% python3 -q
>>> import numpy as np
>>> from numpy import linalg as LA
>>> np.set_printoptions(precision=2, suppress=True, linewidth=140, sign=" ")
>>> K = np.load("mat.npy")
>>> K
array([[ 3., -1.,  0.,  0.,  1., -2., -3., -1.,  1.,  8.,  1.],
       [ 1., -1.,  3.,  1.,  2.,  3.,  3.,  2., -2.,  9.,  2.],
       [ 1., -2., -2.,  3.,  3.,  2., -3.,  0.,  0.,  9.,  4.],
       [-3.,  2.,  0.,  2.,  2.,  1.,  3., -3.,  1.,  8.,  5.],
       [ 1.,  1., -2.,  2.,  0.,  3.,  2.,  3.,  3.,  5.,  5.],
       [-1.,  2.,  1., -1., -2.,  1.,  1.,  2.,  1.,  8.,  9.],
       [ 2.,  3., -1., -2., -3., -3., -1., -3.,  0.,  2.,  1.],
       [-2., -2.,  3.,  1.,  2., -3.,  1.,  2.,  3.,  5.,  1.],
       [-2., -1.,  1., -2.,  3., -2., -2.,  2.,  0.,  9.,  1.],
       [ 0.,  0.,  0.,  0.,  0.,  0.,  0.,  0.,  0., -9., -6.],
       [ 0.,  0.,  0.,  0.,  0.,  0.,  0.,  0.,  0., -9., -8.]])
>>> t3 = np.stack([K, 3 * K, K[::-1]])
>>> LA.norm(t3, axis=(1, 2))
array([  35.16,  105.47,   35.16])
>>> (t3 @ K.T).shape
(3, 11, 11)
>>> t3.shape
(3, 11, 11)
>>> W0 = np.load("a.npy")
>>> W0
array([[ 0,  0,  1,  0,  0,  0,  0],
       [ 0,  0,  0,  2,  0,  0,  0],
       [ 0,  0,  0,  0,  0,  0,  0],
       [ 0,  0,  0,  0,  0,  0,  2],
       [ 0,  3,  0,  0,  0,  0,  0],
       [ 0,  0,  0,  0,  0,  0,  0],
       [ 0,  0,  0,  0,  3,  0,  0]])
>>> (W0 - W0.T) / 2
array([[ 0. ,  0. ,  0.5,  0. ,  0. ,  0. ,  0. ],
       [ 0. ,  0. ,  0. ,  1. , -1.5,  0. ,  0. ],
       [-0.5,  0. ,  0. ,  0. ,  0. ,  0. ,  0. ],
       [ 0. , -1. ,  0. ,  0. ,  0. ,  0. ,  1. ],
       [ 0. ,  1.5,  0. ,  0. ,  0. ,  0. , -1.5],
       [ 0. ,  0. ,  0. ,  0. ,  0. ,  0. ,  0. ],
       [ 0. ,  0. ,  0. , -1. ,  1.5,  0. ,  0. ]])
>>> round(np.abs(LA.eigvals(W0)).max(), 2)
np.float64(2.45)
>>> np.allclose(W0 @ W0.T, W0.T @ W0)
False
>>> w1 = np.array([[-7, 3, -2],
...     [7, -2, 9],
...     [-2, 7, -6],
...     [0, -6, -4],
...     [9, 0, -7],
...     [3, -5, 8],
...     [9, 7, 1]])
>>> coef = np.array([1, 5, 3])
>>> hid = np.maximum(W0 @ w1 + coef, 0)
>>> LA.matrix_rank(hid)
np.int64(3)
>>> (hid > 0).mean(axis=0)
array([ 0.86,  0.71,  0.57])
>>> basis = np.array([[-4, 3], [0, -1], [3, -2]])
>>> (hid @ basis).round(6).argmax(axis=1)
array([ 0,  1,  0,  1,  1,  0,  1])
>>> rank = LA.matrix_rank(W0)
>>> rank
np.int64(5)
>>> N = LA.svd(W0)[2][rank:].T
>>> np.allclose(W0 @ N, 0)
True
>>> [int(LA.matrix_rank(W0[:, :j + 1])) for j in range(7)]
[0, 1, 2, 3, 4, 4, 5]
>>> N @ N.T
array([[ 1.,  0.,  0.,  0.,  0.,  0.,  0.],
       [ 0.,  0.,  0.,  0.,  0.,  0.,  0.],
       [ 0.,  0.,  0.,  0.,  0.,  0.,  0.],
       [ 0.,  0.,  0.,  0.,  0.,  0.,  0.],
       [ 0.,  0.,  0.,  0.,  0.,  0.,  0.],
       [ 0.,  0.,  0.,  0.,  0.,  1.,  0.],
       [ 0.,  0.,  0.,  0.,  0.,  0.,  0.]])
>>> LA.svd(W0, compute_uv=False)
array([ 3.,  3.,  2.,  2.,  1.,  0.,  0.])
>>> LA.norm(W0, axis=0)
array([ 0.,  3.,  1.,  2.,  3.,  0.,  2.])
